% python3 -q
>>> import numpy as np
>>> np.set_printoptions(precision=3, suppress=True, linewidth=140)
>>> W0 = np.loadtxt("case8.csv", delimiter=",")
>>> print(W0)
[[ 1.027  2.541 -0.039  1.219]
 [-1.321 -0.543 -1.459  2.198]
 [-1.761  0.465  2.31   0.59 ]
 [-1.761  1.425 -1.239 -1.528]]
>>> print(round(np.einsum("ij,ji->", W0, W0), 3))
1.603
>>> print(np.linalg.eigvals(W0))
[ 3.   +0.j     0.633+2.932j  0.633-2.932j -3.   +0.j   ]
>>> print(round(np.linalg.eigvals(W0).sum().real, 3))
1.266
>>> print(np.round(np.linalg.det(W0[::-1]), 3))
-81.0
>>> feats = np.loadtxt("a.csv", delimiter=",")
>>> print(feats)
[[ 2. -3. -2.]
 [ 4. -4. -4.]
 [ 0.  0.  0.]
 [ 3.  2.  2.]
 [ 2. -3. -2.]
 [ 0.  0.  0.]
 [ 0.  0.  0.]
 [ 0.  0.  0.]
 [ 2. -1. -2.]
 [ 0.  0.  0.]
 [ 0.  0.  0.]
 [ 3.  2.  2.]
 [ 0.  0.  0.]
 [ 5.  1.  0.]
 [ 0.  0.  0.]
 [ 2. -3. -2.]
 [ 2. -1. -2.]
 [ 0.  0.  0.]
 [ 2. -3. -2.]
 [ 2. -3. -2.]
 [ 3.  2.  2.]
 [ 4. -4. -4.]
 [ 3.  2.  2.]
 [ 2. -1. -2.]
 [ 5. -1.  0.]
 [ 0.  0.  0.]
 [ 2. -3. -2.]
 [ 3.  2.  2.]
 [ 7. -2. -2.]
 [ 3.  2.  2.]]
>>> gram = np.cov(feats, rowvar=False)
>>> print(np.argsort(-feats.std(axis=0).round(6), kind="stable"))
[1 0 2]
>>> print(np.polyfit(feats[:, 2], feats[:, 1], 1))
[ 1.05  -0.073]
>>> print(np.corrcoef(feats.T))
[[ 1.    -0.131 -0.146]
 [-0.131  1.     0.95 ]
 [-0.146  0.95   1.   ]]
>>> print(np.round(np.corrcoef(feats[:, 2], feats[:, 1])[0, 1], 3))
0.95
>>> W = np.array([[8, 3, -8], [-9, 1, -4], [-1, 4, -4]])
>>> c = np.array([-3, 2, 0])
>>> act = np.maximum(feats @ W + c, 0)
>>> print((act > 0).astype(int))
[[1 0 1]
 [1 0 0]
 [0 1 0]
 [1 1 0]
 [1 0 1]
 [0 1 0]
 [0 1 0]
 [0 1 0]
 [1 0 0]
 [0 1 0]
 [0 1 0]
 [1 1 0]
 [0 1 0]
 [1 1 0]
 [0 1 0]
 [1 0 1]
 [1 0 0]
 [0 1 0]
 [1 0 1]
 [1 0 1]
 [1 1 0]
 [1 0 0]
 [1 1 0]
 [1 0 0]
 [1 1 0]
 [0 1 0]
 [1 0 1]
 [1 1 0]
 [1 1 0]
 [1 1 0]]
>>> print(np.linalg.matrix_rank(act))
3
>>> print(act)
[[42.  0.  4.]
 [69.  0.  0.]
 [ 0.  2.  0.]
 [ 1. 21.  0.]
 [42.  0.  4.]
 [ 0.  2.  0.]
 [ 0.  2.  0.]
 [ 0.  2.  0.]
 [24.  0.  0.]
 [ 0.  2.  0.]
 [ 0.  2.  0.]
 [ 1. 21.  0.]
 [ 0.  2.  0.]
 [28. 18.  0.]
 [ 0.  2.  0.]
 [42.  0.  4.]
 [24.  0.  0.]
 [ 0.  2.  0.]
 [42.  0.  4.]
 [42.  0.  4.]
 [ 1. 21.  0.]
 [69.  0.  0.]
 [ 1. 21.  0.]
 [24.  0.  0.]
 [46. 16.  0.]
 [ 0.  2.  0.]
 [42.  0.  4.]
 [ 1. 21.  0.]
 [73. 13.  0.]
 [ 1. 21.  0.]]
>>> Z = np.array([[0, -3, -2], [-1, 3, 3], [-1, -5, 5]])
>>> print(W @ Z)
[[  5  25 -47]
 [  3  50   1]
 [  0  35  -6]]
>>> print(act @ Z)
[[  -4. -146.  -64.]
 [   0. -207. -138.]
 [  -2.    6.    6.]
 [ -21.   60.   61.]
 [  -4. -146.  -64.]
 [  -2.    6.    6.]
 [  -2.    6.    6.]
 [  -2.    6.    6.]
 [   0.  -72.  -48.]
 [  -2.    6.    6.]
 [  -2.    6.    6.]
 [ -21.   60.   61.]
 [  -2.    6.    6.]
 [ -18.  -30.   -2.]
 [  -2.    6.    6.]
 [  -4. -146.  -64.]
 [   0.  -72.  -48.]
 [  -2.    6.    6.]
 [  -4. -146.  -64.]
 [  -4. -146.  -64.]
 [ -21.   60.   61.]
 [   0. -207. -138.]
 [ -21.   60.   61.]
 [   0.  -72.  -48.]
 [ -16.  -90.  -44.]
 [  -2.    6.    6.]
 [  -4. -146.  -64.]
 [ -21.   60.   61.]
 [ -13. -180. -107.]
 [ -21.   60.   61.]]
>>> t = np.radians(72)
>>> Rm = np.eye(3)
>>> Rm[2, 2] = Rm[1, 1] = np.cos(t)
>>> Rm[2, 1], Rm[1, 2] = -np.sin(t), np.sin(t)
>>> print(Rm)
[[ 1.     0.     0.   ]
 [ 0.     0.309  0.951]
 [ 0.    -0.951  0.309]]
>>> other = feats @ Rm.T
>>> print(np.allclose(feats @ feats.T, other @ other.T))
True
>>> print(round(np.linalg.det(Rm), 3), round(np.trace(Rm), 3))
1.0 1.618
>>> print(np.linalg.svd(feats, compute_uv=False), np.linalg.svd(other, compute_uv=False))
[16.888 12.08   2.203] [16.888 12.08   2.203]
>>> M = np.loadtxt("arr.csv", delimiter=",")
>>> print(M)
[[-1. -1. -1.]
 [-1. -2. -2.]
 [-1. -2. -3.]]
>>> # equal to its transpose
>>> ev, V = np.linalg.eigh(M)
>>> x = np.array([-1, 1, -3])
>>> print(x @ M @ x / (x @ x), round(float(ev[0]), 3), round(ev[-1], 3))
-2.0 -5.049 -0.308
>>> print(np.abs(M).sum(axis=1).max(), round(np.abs(ev).max(), 3))
6.0 5.049
>>> print(np.linalg.eigvalsh(M[1:, 1:]))
[-4.562 -0.438]
>>> print(V * np.abs(ev) @ V.T)
[[1. 1. 1.]
 [1. 2. 2.]
 [1. 2. 3.]]
>>> E = np.loadtxt("mat.csv", delimiter=",")
>>> print(E)
[[ 2. -1.  1. -2.]
 [-2.  2. -2. -1.]
 [ 0.  2. -2. -2.]
 [-2.  2. -2. -2.]]
>>> # null space of dimension 1
>>> print([round(float(x), 3) for x in np.linalg.svd(E, compute_uv=False)[:3]])
[6.262, 3.272, 1.042]
>>> gram = E.T @ E
>>> print(np.diag(gram))
[12. 13. 13. 13.]
>>> print((E @ E.T).shape)
(4, 4)
>>> print(gram)
[[ 12. -10.  10.   2.]
 [-10.  13. -13.  -8.]
 [ 10. -13.  13.   8.]
 [  2.  -8.   8.  13.]]
>>> print(np.round(np.linalg.eigvalsh(gram)[::-1], 3) + 0)
[39.207 10.707  1.086  0.   ]
>>> print(np.linalg.matrix_rank(gram))
3
>>> proj = np.triu(np.array([[1, 1, 0, 2], [2, 2, 1, 1], [1, 0, 0, 2], [1, 0, 0, 1]]), 1) + np.eye(4)
>>> other = proj @ gram @ np.linalg.inv(proj)
>>> print(np.round(np.poly(other), 3) + 0)
[   1.  -51.  474. -456.    0.]
>>> print(np.linalg.matrix_rank(other))
3
>>> print(np.trace(other), np.trace(gram))
51.0 51.0
>>> mat = np.loadtxt("w.csv", delimiter=",")
>>> print(mat)
[[ 3. -5.  5. -2. -2.  0.  0.]
 [ 1. -1. -2.  4.  1.  2.  2.]
 [ 1.  1.  0.  1.  1.  0. -1.]
 [ 5.  5. -4. -3.  1. -1.  2.]
 [-4. -1.  5. -3.  3.  0.  3.]
 [ 0.  0.  0.  0.  0.  3.  2.]
 [ 0.  0.  0.  0.  0.  0.  1.]]
>>> Q, V = np.linalg.qr(mat[:, :1])[0], np.linalg.qr(mat[:, 1:])[0]
>>> s = np.linalg.svd(Q.T @ V, compute_uv=False)
>>> print((s > 0.9).sum())
0
>>> print(np.degrees(np.arccos(s.clip(0, 1))))
[39.402]
>>> m1 = np.cumsum(np.array([[0, 2, 0, -1, 2],
...     [0, -3, -1, -2, -1],
...     [-1, 1, -2, 0, 1],
...     [-3, 3, 0, 3, 3],
...     [-1, 2, -1, -3, 1],
...     [-3, 2, 0, 2, 2],
...     [-1, 2, 0, 0, 2],
...     [0, 2, 1, 1, 1],
...     [-1, 2, 1, -2, 0],
...     [0, -3, 3, 3, 2],
...     [-1, -3, -3, 0, -1],
...     [0, -1, 2, 1, 1],
...     [-1, 3, -3, 0, -2],
...     [1, 1, 1, 0, 0],
...     [0, 0, 1, 1, -2],
...     [-2, 1, -2, 0, 1],
...     [1, 1, -1, -2, -2],
...     [3, -3, 1, 1, -1],
...     [-1, 0, -2, 3, -1],
...     [0, 1, 3, 2, 1],
...     [0, 2, 1, -1, 1],
...     [2, 1, 1, 2, -1],
...     [3, 2, -2, 0, -3],
...     [-1, -2, -1, 2, 1],
...     [0, 0, -2, 2, -2],
...     [-3, 0, 0, 3, -1]]), axis=0)
>>> print(m1)
[[  0   2   0  -1   2]
 [  0  -1  -1  -3   1]
 [ -1   0  -3  -3   2]
 [ -4   3  -3   0   5]
 [ -5   5  -4  -3   6]
 [ -8   7  -4  -1   8]
 [ -9   9  -4  -1  10]
 [ -9  11  -3   0  11]
 [-10  13  -2  -2  11]
 [-10  10   1   1  13]
 [-11   7  -2   1  12]
 [-11   6   0   2  13]
 [-12   9  -3   2  11]
 [-11  10  -2   2  11]
 [-11  10  -1   3   9]
 [-13  11  -3   3  10]
 [-12  12  -4   1   8]
 [ -9   9  -3   2   7]
 [-10   9  -5   5   6]
 [-10  10  -2   7   7]
 [-10  12  -1   6   8]
 [ -8  13   0   8   7]
 [ -5  15  -2   8   4]
 [ -6  13  -3  10   5]
 [ -6  13  -5  12   3]
 [ -9  13  -5  15   2]]
>>> labels = m1[:, 1] > np.median(m1[:, 1])
>>> r0 = m1[labels].mean(axis=0) - m1[~labels].mean(axis=0)
>>> print(np.argsort(-np.abs(r0).round(6), kind="stable"))
[1 3 0 4 2]
>>> other = m1 / np.sqrt((m1 ** 2).mean(axis=1, keepdims=True))
>>> print(np.linalg.matrix_rank(m1 - m1.mean(axis=1, keepdims=True)))
4
>>> print(np.linalg.matrix_rank(other) == np.linalg.matrix_rank(m1))
True
>>> print(np.linalg.norm(other, axis=1))
[2.236 2.236 2.236 2.236 2.236 2.236 2.236 2.236 2.236 2.236 2.236 2.236 2.236 2.236 2.236 2.236 2.236 2.236 2.236 2.236 2.236 2.236 2.236
 2.236 2.236 2.236]
>>> Z = m1[[20, 8]].astype(float)
>>> for _ in range(7):
...     labels = np.linalg.norm(m1[:, None] - Z, axis=-1).argmin(axis=1)
...     Z = np.array([m1[labels == j].mean(axis=0) for j in range(2)])
... 
>>> print(labels)
[1 1 1 1 1 1 1 1 1 1 1 1 1 1 1 1 1 1 0 0 0 0 0 0 0 0]
>>> print(Z)
[[-8.    12.25  -2.875  8.875  5.25 ]
 [-8.111  7.389 -2.278  0.167  8.333]]
>>> print(Z[1] - Z[0])
[-0.111 -4.861  0.597 -8.708  3.083]
>>> print(np.bincount(labels))
[ 8 18]
>>> print(np.abs(Z[1] - Z[0]).argmax())
3
>>> J = np.load("x.npy")
>>> print(J)
[[-1.988  1.02  -5.022 -5.024  3.983  1.997]
 [-1.988  0.991 -5.003 -4.966  4.01   2.008]
 [-2.011  0.991 -4.986 -5.034  4.008  1.986]
 [-1.995  1.001 -5.012 -5.006  4.003  1.991]
 [-1.977  0.968 -5.01  -4.99   4.007  1.984]
 [-1.977  0.978 -5.008 -5.025  3.999  1.998]
 [-1.992  1.026 -5.005 -4.962  4.011  1.957]
 [-1.994  0.991 -4.988 -4.986  4.023  2.028]
 [-1.994  1.005 -4.954 -5.02   3.995  1.999]
 [ 3.96   0.013 -1.013  2.998 -1.996 -1.015]
 [ 3.995 -0.02  -1.005  3.013 -1.988 -0.984]
 [ 4.009 -0.015 -1.008  3.049 -1.966 -1.011]
 [ 4.016 -0.013 -1.     2.999 -1.993 -1.018]
 [ 4.     0.001 -0.986  3.018 -2.008 -0.979]
 [ 4.004 -0.019 -1.015  3.025 -1.993 -1.021]
 [ 3.948 -0.007 -1.032  2.979 -2.003 -0.996]
 [ 4.     0.021 -0.999  2.99  -1.984 -1.   ]
 [ 3.976  0.007 -1.015  3.023 -2.008 -0.997]]
>>> other = W0 / np.linalg.norm(W0, axis=1, keepdims=True)
>>> gram = other @ other.T
>>> print(np.linalg.norm(other, axis=1))
[1. 1. 1. 1.]
>>> print(np.argwhere(np.triu(np.abs(gram) > 0.95, 1)))
[]
>>> print(round(float(np.degrees(np.arccos(np.clip(gram[1, 2], -1, 1)))), 3))
90.0
>>> print(gram.round(3) + 0)
[[1. 0. 0. 0.]
 [0. 1. 0. 0.]
 [0. 0. 1. 0.]
 [0. 0. 0. 1.]]
